In [1]: import numpy as np

In [2]: from numpy import linalg as LA

In [3]: np.set_printoptions(precision=3, suppress=True, linewidth=120)

In [4]: tidy = lambda a: np.round(a, 3) + 0

In [5]: M = np.loadtxt("out14.csv", delimiter=",")

In [6]: tidy(M)
Out[6]: 
array([[0.148, 0.131, 0.016, 0.016, 0.016, 0.033, 0.066, 0.131, 0.098, 0.049, 0.115, 0.049, 0.131],
       [0.104, 0.03 , 0.134, 0.06 , 0.075, 0.075, 0.075, 0.104, 0.09 , 0.06 , 0.075, 0.09 , 0.03 ],
       [0.015, 0.077, 0.154, 0.077, 0.108, 0.077, 0.046, 0.015, 0.123, 0.092, 0.123, 0.   , 0.092],
       [0.055, 0.099, 0.099, 0.055, 0.088, 0.077, 0.088, 0.033, 0.099, 0.077, 0.099, 0.044, 0.088],
       [0.071, 0.071, 0.014, 0.129, 0.129, 0.114, 0.   , 0.014, 0.129, 0.071, 0.129, 0.114, 0.014],
       [0.105, 0.   , 0.088, 0.105, 0.105, 0.14 , 0.088, 0.088, 0.053, 0.035, 0.07 , 0.035, 0.088],
       [0.133, 0.083, 0.   , 0.117, 0.15 , 0.033, 0.117, 0.117, 0.017, 0.033, 0.05 , 0.083, 0.067],
       [0.082, 0.148, 0.066, 0.082, 0.049, 0.131, 0.   , 0.115, 0.098, 0.016, 0.049, 0.016, 0.148],
       [0.051, 0.091, 0.091, 0.071, 0.071, 0.04 , 0.081, 0.091, 0.101, 0.091, 0.091, 0.081, 0.051],
       [0.111, 0.143, 0.   , 0.063, 0.143, 0.016, 0.063, 0.048, 0.032, 0.143, 0.048, 0.111, 0.079],
       [0.095, 0.048, 0.127, 0.095, 0.127, 0.111, 0.016, 0.   , 0.143, 0.032, 0.111, 0.079, 0.016],
       [0.07 , 0.14 , 0.   , 0.116, 0.093, 0.047, 0.023, 0.163, 0.023, 0.047, 0.023, 0.047, 0.209],
       [0.122, 0.068, 0.027, 0.095, 0.081, 0.122, 0.122, 0.054, 0.041, 0.027, 0.068, 0.054, 0.122]])

In [7]: rng = np.random.default_rng(141)

In [8]: idx = rng.permutation(13)

In [9]: idx
Out[9]: array([10,  9,  0,  6,  1,  8,  4,  5,  2,  3,  7, 11, 12])

In [10]: M2 = M[idx][:, idx]

In [11]: tidy(np.trace(M2))
Out[11]: np.float64(1.41)

In [12]: tidy(np.sort(np.abs(LA.eigvals(M2))))
Out[12]: array([0.017, 0.022, 0.046, 0.046, 0.061, 0.083, 0.114, 0.114, 0.123, 0.123, 0.179, 0.179, 1.   ])

In [13]: tidy(np.sort(np.abs(LA.eigvals(M)))[::-1])
Out[13]: array([1.   , 0.179, 0.179, 0.123, 0.123, 0.114, 0.114, 0.083, 0.061, 0.046, 0.046, 0.022, 0.017])

In [14]: tidy(M.sum(axis=1))
Out[14]: array([1., 1., 1., 1., 1., 1., 1., 1., 1., 1., 1., 1., 1.])

In [15]: p = np.eye(13)[9]

In [16]: for _ in range(7):
    ...:     p = p @ M
    ...:     print(p.round(3))
    ...: 
[0.111 0.143 0.    0.063 0.143 0.016 0.063 0.048 0.032 0.143 0.048 0.111 0.079]
[0.098 0.094 0.045 0.081 0.095 0.07  0.057 0.08  0.075 0.065 0.078 0.076 0.086]
[0.092 0.087 0.061 0.082 0.091 0.08  0.059 0.076 0.082 0.058 0.082 0.064 0.087]
[0.09  0.085 0.064 0.082 0.092 0.081 0.06  0.074 0.084 0.058 0.083 0.062 0.085]
[0.09  0.084 0.065 0.082 0.092 0.081 0.06  0.073 0.084 0.058 0.084 0.062 0.084]
[0.09  0.084 0.065 0.082 0.092 0.081 0.06  0.073 0.084 0.058 0.084 0.063 0.084]
[0.09  0.084 0.065 0.082 0.092 0.081 0.06  0.073 0.084 0.058 0.084 0.063 0.084]
